>>> import numpy as np
>>> np.set_printoptions(precision=2, suppress=True, linewidth=100, legacy="1.25")
>>> F = np.loadtxt("data.csv", delimiter=",")
>>> F
array([[3., 1., 1.],
       [0., 0., 0.],
       [0., 0., 0.],
       [0., 0., 0.],
       [0., 0., 0.],
       [1., 4., 4.],
       [3., 1., 1.],
       [4., 5., 5.],
       [1., 4., 4.],
       [0., 0., 0.],
       [7., 4., 5.],
       [8., 8., 9.],
       [0., 0., 0.],
       [0., 0., 0.],
       [5., 7., 8.],
       [0., 0., 0.],
       [5., 7., 8.]])
>>> dist = np.linalg.norm(F[:, None] - F[None], axis=-1)
>>> (dist + 1e9 * np.eye(17)).round(6).argmin(axis=1)
array([ 6,  2,  1,  1,  1,  8,  0, 10,  5,  1,  7, 14,  1,  1, 16,  1, 14])
>>> dist[3].round(6).argsort(kind="stable")[:4]
array([1, 2, 3, 4])
>>> np.linalg.norm(F, axis=1)
array([ 3.32,  0.  ,  0.  ,  0.  ,  0.  ,  5.74,  3.32,  8.12,  5.74,  0.  ,  9.49, 14.46,  0.  ,
        0.  , 11.75,  0.  , 11.75])
>>> J = np.load("block17.npy")
>>> J
array([[ 0.5, -0.1,  1. ,  0.1],
       [ 1.9,  0.2,  1. ,  0.6],
       [ 0.5, -0.4, -0.1, -0.1]])
>>> out = np.array([[-1, 0], [2, 2]])
>>> cent = np.kron(out, J)
>>> round(float(np.linalg.norm(cent, 2)), 2), np.round(np.linalg.norm(out, 2) * np.linalg.norm(J, 2), 2)
(7.13, 7.13)
>>> np.linalg.matrix_rank(cent)
6
>>> mat = np.load("arr.npy")
>>> mat
array([[ 2.29, -2.82],
       [-2.82, -8.29]])
>>> ev, V = np.linalg.eig(mat)
>>> round(float(np.prod(ev)), 2)
-26.94
>>> np.sort(np.linalg.eigvals(mat @ mat))
array([ 8.97, 80.9 ])
>>> np.sort(np.linalg.eigvals(mat.T))
array([-8.99,  2.99])
>>> np.sort(np.linalg.eigvals(np.linalg.inv(mat)))
array([-0.11,  0.33])
>>> rng = np.random.default_rng(929571)
>>> out = mat + rng.integers(-2, 3, (2, 1)) @ rng.integers(-2, 3, (1, 2))
>>> out
array([[ 2.29, -2.82],
       [-1.82, -6.29]])
>>> np.abs(out - mat).sum(axis=1)
array([0., 3.])
>>> E = np.load("dump.npy")
>>> E
array([[ 4.83, -3.73,  4.94],
       [ 5.37, -1.76,  4.32],
       [ 7.55, -5.11, 10.56],
       [12.85,  0.59, 14.96],
       [ 8.03, -4.91, 11.19],
       [ 2.03, -9.36,  4.66],
       [ 9.46, -0.95, 10.51],
       [ 9.57, -4.59, 13.53],
       [ 2.67, -6.93,  3.84],
       [13.56,  1.81, 15.2 ],
       [ 8.57, -2.72, 10.4 ],
       [ 9.54, -4.08, 13.08],
       [ 8.26, -3.35, 10.38],
       [ 5.11,  0.59,  2.05],
       [ 3.72, -8.56,  6.87],
       [11.99,  1.77, 12.61]])
>>> G = np.cov(E, rowvar=False)
>>> np.argsort(-E.std(axis=0).round(6), kind="stable")
array([2, 0, 1])
>>> E.std(axis=0)
array([3.39, 3.32, 4.13])
>>> G.shape
(3, 3)
>>> np.argwhere(np.triu(np.abs(np.corrcoef(E.T)) > 0.8, 1))
array([[0, 2]])
